$ ipython --no-banner

In [1]: import numpy as np

In [2]: import numpy.linalg as la

In [3]: np.set_printoptions(precision=3, suppress=True, linewidth=100, legacy="1.25")

In [4]: X = np.loadtxt("layer9.csv", delimiter=",")

In [5]: X
Out[5]: 
array([[ 0.271,  0.308,  0.308, -0.09 , -0.018],
       [ 0.308,  0.349,  0.349, -0.103, -0.021],
       [ 0.308,  0.349,  0.349, -0.103, -0.021],
       [-0.09 , -0.103, -0.103,  0.03 ,  0.006],
       [-0.018, -0.021, -0.021,  0.006,  0.001]])

In [6]: U, sigma, VT = la.svd(X)

In [7]: sigma.round(3) + 0
Out[7]: array([1., 0., 0., 0., 0.])

In [8]: np.argmax(sigma[:-1] / (sigma[1:] + 1e-6)) + 1
Out[8]: 1

In [9]: A2 = U[:, :1] @ np.diag(sigma[:1]) @ VT[:1]

In [10]: np.round(la.norm(X - A2) / la.norm(X), 3)
Out[10]: 0.0

In [11]: la.matrix_rank(X, rtol=0.05)
Out[11]: 1

In [12]: np.round(la.norm(X - A2, 2), 3), round(sigma[1], 3)
Out[12]: (0.0, 0.0)

In [13]: vals, evecs = la.eigvalsh(X)
Traceback (most recent call last):
  Cell In[13], line 1
    vals, evecs = la.eigvalsh(X)
ValueError: too many values to unpack (expected 2)


In [14]: vals, evecs = la.eigh(X)

In [15]: round(float(vals.sum()), 3), round(float(np.trace(X)), 3)
Out[15]: (1.0, 1.0)

In [16]: np.round(evecs.T @ evecs, 3) + 0
Out[16]: 
array([[1., 0., 0., 0., 0.],
       [0., 1., 0., 0., 0.],
       [0., 0., 1., 0., 0.],
       [0., 0., 0., 1., 0.],
       [0., 0., 0., 0., 1.]])

In [17]: np.unique(vals.round(6) + 0, return_counts=True)[1]
Out[17]: array([4, 1])

In [18]: np.round(evecs.T @ X @ evecs, 3) + 0
Out[18]: 
array([[0., 0., 0., 0., 0.],
       [0., 0., 0., 0., 0.],
       [0., 0., 0., 0., 0.],
       [0., 0., 0., 0., 0.],
       [0., 0., 0., 0., 1.]])

In [19]: np.round(la.svd(X, compute_uv=False), 3) + 0
Out[19]: array([1., 0., 0., 0., 0.])

In [20]: rng = np.random.default_rng(142429)

In [21]: idx = rng.permutation(5)

In [22]: idx
Out[22]: array([3, 1, 0, 4, 2])

In [23]: A2 = X[idx][:, idx]

In [24]: np.trace(A2)
Out[24]: 1.0

In [25]: np.diag(A2)
Out[25]: array([0.03 , 0.349, 0.271, 0.001, 0.349])

In [26]: T = np.stack([X, 4 * X, X[::-1]])

In [27]: la.norm(T, axis=(1, 2))
Out[27]: array([1., 4., 1.])

In [28]: f = np.array([2, 2, 2])

In [29]: np.convolve(X[1], f)
Out[29]: array([ 0.615,  1.312,  2.01 ,  1.189,  0.451, -0.246, -0.041])

In [30]: np.polyval(f, X[1])
Out[30]: array([2.804, 2.94 , 2.94 , 1.816, 1.96 ])

In [31]: np.round(np.correlate(X[1], X[4], "full"), 3) + 0
Out[31]: array([ 0.   ,  0.002, -0.004, -0.011, -0.021, -0.011, -0.004,  0.002,  0.   ])

In [32]: feats = np.loadtxt("case8.csv", delimiter=",")

In [33]: feats
Out[33]: 
array([[ 1.   ,  0.   ,  0.   ,  0.   ,  0.   ,  0.   ,  0.   ],
       [ 0.   ,  1.   ,  0.   ,  0.   ,  0.   ,  0.   ,  0.   ],
       [ 0.   ,  0.   ,  0.866,  0.   ,  0.   ,  0.   ,  0.5  ],
       [ 0.   ,  0.   ,  0.   ,  1.   ,  0.   ,  0.   ,  0.   ],
       [ 0.   ,  0.   ,  0.   ,  0.   ,  1.   ,  0.   ,  0.   ],
       [ 0.   ,  0.   ,  0.   ,  0.   ,  0.   ,  1.   ,  0.   ],
       [ 0.   ,  0.   , -0.5  ,  0.   ,  0.   ,  0.   ,  0.866]])

In [34]: la.svd(feats, compute_uv=False)
Out[34]: array([1., 1., 1., 1., 1., 1., 1.])

In [35]: feats[:, 5] @ feats[:, 2]
Out[35]: 0.0

In [36]: A2 = la.invert(feats)
Traceback (most recent call last):
  Cell In[36], line 1
    A2 = la.invert(feats)
AttributeError: module 'numpy.linalg' has no attribute 'invert'


In [37]: A2 = la.inv(feats)

In [38]: A2
Out[38]: 
array([[ 1.   ,  0.   ,  0.   ,  0.   ,  0.   ,  0.   ,  0.   ],
       [ 0.   ,  1.   ,  0.   ,  0.   ,  0.   ,  0.   ,  0.   ],
       [ 0.   ,  0.   ,  0.866,  0.   ,  0.   ,  0.   , -0.5  ],
       [ 0.   ,  0.   ,  0.   ,  1.   ,  0.   ,  0.   ,  0.   ],
       [ 0.   ,  0.   ,  0.   ,  0.   ,  1.   ,  0.   ,  0.   ],
       [ 0.   ,  0.   ,  0.   ,  0.   ,  0.   ,  1.   ,  0.   ],
       [ 0.   ,  0.   ,  0.5  ,  0.   ,  0.   ,  0.   ,  0.866]])

In [39]: f = np.array([2, 2, 2, 0, -3, 3, 2, -3]) + 0.5

In [40]: arr = np.outer(f, f) / (f @ f)

In [41]: arr
Out[41]: 
array([[ 0.125,  0.125,  0.125,  0.025, -0.125,  0.175,  0.125, -0.125],
       [ 0.125,  0.125,  0.125,  0.025, -0.125,  0.175,  0.125, -0.125],
       [ 0.125,  0.125,  0.125,  0.025, -0.125,  0.175,  0.125, -0.125],
       [ 0.025,  0.025,  0.025,  0.005, -0.025,  0.035,  0.025, -0.025],
       [-0.125, -0.125, -0.125, -0.025,  0.125, -0.175, -0.125,  0.125],
       [ 0.175,  0.175,  0.175,  0.035, -0.175,  0.245,  0.175, -0.175],
       [ 0.125,  0.125,  0.125,  0.025, -0.125,  0.175,  0.125, -0.125],
       [-0.125, -0.125, -0.125, -0.025,  0.125, -0.175, -0.125,  0.125]])

In [42]: U, sigma, VT = la.svd(feats, full_matrices=False)

In [43]: (sigma > 1e-8).sum()
Out[43]: 7

In [44]: np.round(U.T @ U, 3) + 0
Out[44]: 
array([[1., 0., 0., 0., 0., 0., 0.],
       [0., 1., 0., 0., 0., 0., 0.],
       [0., 0., 1., 0., 0., 0., 0.],
       [0., 0., 0., 1., 0., 0., 0.],
       [0., 0., 0., 0., 1., 0., 0.],
       [0., 0., 0., 0., 0., 1., 0.],
       [0., 0., 0., 0., 0., 0., 1.]])

In [45]: sigma
Out[45]: array([1., 1., 1., 1., 1., 1., 1.])

In [46]: sigma / sigma[0]
Out[46]: array([1., 1., 1., 1., 1., 1., 1.])

In [47]: np.round(U.T @ feats @ VT.T, 3) + 0
Out[47]: 
array([[1., 0., 0., 0., 0., 0., 0.],
       [0., 1., 0., 0., 0., 0., 0.],
       [0., 0., 1., 0., 0., 0., 0.],
       [0., 0., 0., 1., 0., 0., 0.],
       [0., 0., 0., 0., 1., 0., 0.],
       [0., 0., 0., 0., 0., 1., 0.],
       [0., 0., 0., 0., 0., 0., 1.]])
